% ipython --no-banner

In [1]: import numpy as np

In [2]: np.set_printoptions(precision=4, suppress=True, linewidth=100, sign=" ")

In [3]: rnd = lambda a: np.round(a, 4) + 0

In [4]: basis = np.array([[8, 1, 6], [7, 6, 8], [9, 5, 1]])

In [5]: rng = np.random.default_rng(58)

In [6]: K = (rng.random((28, 3)) < 0.25) @ basis

In [7]: K
Out[7]: 
array([[  9,   5,   1],
       [ 17,   6,   7],
       [  7,   6,   8],
       [  0,   0,   0],
       [  0,   0,   0],
       [  0,   0,   0],
       [  7,   6,   8],
       [ 17,   6,   7],
       [ 17,   6,   7],
       [  7,   6,   8],
       [  7,   6,   8],
       [  0,   0,   0],
       [  7,   6,   8],
       [  7,   6,   8],
       [  0,   0,   0],
       [  0,   0,   0],
       [  7,   6,   8],
       [  9,   5,   1],
       [  8,   1,   6],
       [  8,   1,   6],
       [ 15,   7,  14],
       [  7,   6,   8],
       [  7,   6,   8],
       [  0,   0,   0],
       [  0,   0,   0],
       [  9,   5,   1],
       [  0,   0,   0],
       [  9,   5,   1]])

In [8]: x = np.array([8, 9, 0])

In [9]: y = K @ x

In [10]: rnd(np.linalg.lstsq(K, y)[0])
Out[10]: array([ 8.,  9.,  0.])

In [11]: y = y + 0.05 * rng.normal(size=28)

In [12]: rnd(y)
Out[12]: 
array([117.0264, 189.9535, 110.031 ,  -0.0648,  -0.075 ,   0.0105, 110.0111, 190.0545, 189.9717,
       110.0341, 109.9386,   0.073 , 110.0138, 110.019 ,   0.0295,  -0.0283, 109.982 , 117.0258,
        73.0499,  73.0967, 182.9526, 109.9479, 110.026 ,   0.0071,  -0.0002, 117.0924,  -0.0263,
       116.9217])

In [13]: beta, *_ = np.linalg.lstsq(K, y)

In [14]: rnd(K.T @ (y - K @ beta))
Out[14]: array([ 0.,  0.,  0.])

In [15]: rnd(beta)
Out[15]: array([ 8.002 ,  8.9964,  0.0002])

In [16]: beta.round()
Out[16]: array([ 8.,  9.,  0.])

In [17]: f = np.array([0, 0, 2, 1])

In [18]: A = f[np.abs(np.subtract.outer(np.arange(4), np.arange(4)))]

In [19]: A
Out[19]: 
array([[ 0,  0,  2,  1],
       [ 0,  0,  0,  2],
       [ 2,  0,  0,  0],
       [ 1,  2,  0,  0]])

In [20]: theta = np.radians(137)

In [21]: Rm = np.eye(4)

In [22]: Rm[2, 2] = Rm[0, 0] = np.cos(theta)

In [23]: Rm[2, 0], Rm[0, 2] = -np.sin(theta), np.sin(theta)

In [24]: rnd(Rm)
Out[24]: 
array([[-0.7314,  0.    ,  0.682 ,  0.    ],
       [ 0.    ,  1.    ,  0.    ,  0.    ],
       [-0.682 ,  0.    , -0.7314,  0.    ],
       [ 0.    ,  0.    ,  0.    ,  1.    ]])

In [25]: M2 = A @ Rm.T

In [26]: np.allclose(np.linalg.norm(A, axis=1), np.linalg.norm(M2, axis=1))
Out[26]: True

In [27]: rnd(np.abs(M2 - A).max(axis=0))
Out[27]: array([ 3.4627,  0.    ,  3.4627,  0.    ])

In [28]: np.allclose(A @ A.T, M2 @ M2.T)
Out[28]: True
